$ ipython --no-banner

In [1]: import numpy as np

In [2]: from numpy import linalg as LA

In [3]: np.set_printoptions(precision=2, suppress=True, linewidth=160)

In [4]: rnd = lambda a: np.round(a, 2) + 0

In [5]: A = np.load("case7.npy")

In [6]: print(A)
[[ 0.7  0.3  0.4 -2. ]
 [-0.4 -0.9 -0.3  0. ]
 [-0.4 -1.1  1.5  1. ]
 [ 2.2  0.8  1.2  0.1]
 [-0.4 -0.7  0.4 -0.8]
 [-0.3 -0.4  0.1  0.3]
 [ 1.2  0.6 -0.1  0.4]
 [-0.2  0.3 -1.8 -0.9]
 [-1.  -0.4 -2.  -0.9]
 [ 0.  -0.2 -0.4 -0.2]
 [ 0.7 -0.1 -0.9  0.3]
 [-0.7 -1.1 -0.4  1. ]
 [ 2.1  0.1  0.7  0.7]
 [ 0.2 -0.5  0.1  1. ]
 [ 2.   0.4  1.7  1.1]
 [ 1.5  0.4  0.8  1.3]
 [ 1.  -0.3 -0.6  0.7]
 [-1.4 -0.8 -0.8 -0.2]
 [-0.5  1.2 -1.  -0.4]
 [-0.8  0.5  0.1  1.3]
 [ 0.8  0.8  0.2  0.8]
 [ 4.  -7.  -7.  25. ]]

In [7]: blk = np.stack([A, -1 * A, A[::-1]])

In [8]: print(LA.matrix_rank(blk.reshape(3, -1)))
2

In [9]: print(blk.shape)
(3, 22, 4)

In [10]: print(rnd(LA.norm(blk, axis=(1, 2))))
[28.41 28.41 28.41]

In [11]: out = np.c_[A[:, :3] @ np.array([[1, 0, 3], [2, 2, 1], [0, 0, 3]]), np.array([1, -1, 1, 3, 3, 0, -2, -1, 0, -1, 3, 2, 0, -2, 3, -2, -2, -1, 2, 0, -2, 0])]

In [12]: print(rnd(out))
[[  1.3   0.6   3.6   1. ]
 [ -2.2  -1.8  -3.   -1. ]
 [ -2.6  -2.2   2.2   1. ]
 [  3.8   1.6  11.    3. ]
 [ -1.8  -1.4  -0.7   3. ]
 [ -1.1  -0.8  -1.    0. ]
 [  2.4   1.2   3.9  -2. ]
 [  0.4   0.6  -5.7  -1. ]
 [ -1.8  -0.8  -9.4   0. ]
 [ -0.4  -0.4  -1.4  -1. ]
 [  0.5  -0.2  -0.7   3. ]
 [ -2.9  -2.2  -4.4   2. ]
 [  2.3   0.2   8.5   0. ]
 [ -0.8  -1.    0.4  -2. ]
 [  2.8   0.8  11.5   3. ]
 [  2.3   0.8   7.3  -2. ]
 [  0.4  -0.6   0.9  -2. ]
 [ -3.   -1.6  -7.4  -1. ]
 [  1.9   2.4  -3.3   2. ]
 [  0.2   1.   -1.6   0. ]
 [  2.4   1.6   3.8  -2. ]
 [-10.  -14.  -16.    0. ]]

In [13]: print(rnd(LA.lstsq(A, out[:, 0])[0]))
[1. 2. 0. 0.]

In [14]: print(rnd(LA.norm(out - A @ LA.lstsq(A, out)[0], axis=0)))
[0.   0.   0.   8.14]

In [15]: print(rnd(LA.norm(LA.qr(A)[0].T @ out, axis=0) ** 2 / ((out ** 2).sum(axis=0) + 1e-12)))
[1.   1.   1.   0.05]

In [16]: print(LA.matrix_rank(np.c_[A, out]))
5

In [17]: cen = A - A.mean(axis=0)

In [18]: evecs = LA.svd(cen)[2][:1]

In [19]: out = cen - cen @ evecs.T @ evecs

In [20]: print(rnd(np.diag(evecs.T @ evecs)))
[0.02 0.07 0.06 0.85]

In [21]: print(rnd((cen @ evecs.T).std(axis=0)))
[5.65]

In [22]: print(rnd(np.cov(cen @ evecs.T, rowvar=False)))
33.48

In [23]: print(rnd(LA.norm(out) / LA.norm(cen)))
0.27

In [24]: q, _ = LA.qr(np.array([[1.6, 0.5], [0.5, 0.6]]))

In [25]: ev = np.array([1, -3])

In [26]: M = q @ np.diag(ev) @ q.T

In [27]: print(rnd(M))
[[ 0.64  1.14]
 [ 1.14 -2.64]]

In [28]: out = LA.inv(M)

In [29]: print(rnd(M @ out))
[[1. 0.]
 [0. 1.]]

In [30]: print(rnd(LA.det(M) * out))
[[-2.64 -1.14]
 [-1.14  0.64]]

In [31]: print(rnd(out))
[[ 0.88  0.38]
 [ 0.38 -0.21]]

In [32]: print(rnd(LA.inv(out)))
[[ 0.64  1.14]
 [ 1.14 -2.64]]

In [33]: q, Rm = LA.qr(M)

In [34]: print(q.shape, Rm.shape)
(2, 2) (2, 2)

In [35]: print(np.trace(q @ q.T))
2.0

In [36]: print(rnd(Rm))
[[-1.31  1.74]
 [ 0.   -2.29]]

In [37]: print(rnd(q.T @ q))
[[1. 0.]
 [0. 1.]]

In [38]: print(rnd(q @ Rm))
[[ 0.64  1.14]
 [ 1.14 -2.64]]

In [39]: out = np.array([[-2], [0]])

In [40]: W0 = np.block([[np.zeros((2, 2)), out], [out.T, np.zeros((1, 1))]])

In [41]: print(W0)
[[ 0.  0. -2.]
 [ 0.  0.  0.]
 [-2.  0.  0.]]

In [42]: rank = LA.matrix_rank(W0)

In [43]: print(rank)
2

In [44]: ns = LA.svd(W0)[2][rank:].T

In [45]: print(np.allclose(W0 @ ns, 0))
True

In [46]: print(ns[:, 0] / ns[np.abs(ns[:, 0]).round(6).argmax(), 0])
[0. 1. 0.]

In [47]: print(W0 @ ns)
[[0.]
 [0.]
 [0.]]

In [48]: print([int(LA.matrix_rank(W0[:, :j + 1])) for j in range(3)])
[1, 1, 2]

In [49]: print(ns.shape)
(3, 1)

In [50]: feats = np.diag(np.array([-8, -3, -6, 2, 5]))

In [51]: print(feats)
[[-8  0  0  0  0]
 [ 0 -3  0  0  0]
 [ 0  0 -6  0  0]
 [ 0  0  0  2  0]
 [ 0  0  0  0  5]]

In [52]: out = feats / LA.norm(feats, axis=1, keepdims=True)

In [53]: C2 = out @ out.T

In [54]: print(np.argwhere(np.triu(np.abs(C2) > 0.95, 1)))
[]

In [55]: print((np.abs(C2) > 0.9).astype(int))
[[1 0 0 0 0]
 [0 1 0 0 0]
 [0 0 1 0 0]
 [0 0 0 1 0]
 [0 0 0 0 1]]

In [56]: print(np.degrees(np.arccos(np.clip(C2[3, 0], -1, 1))))
90.0
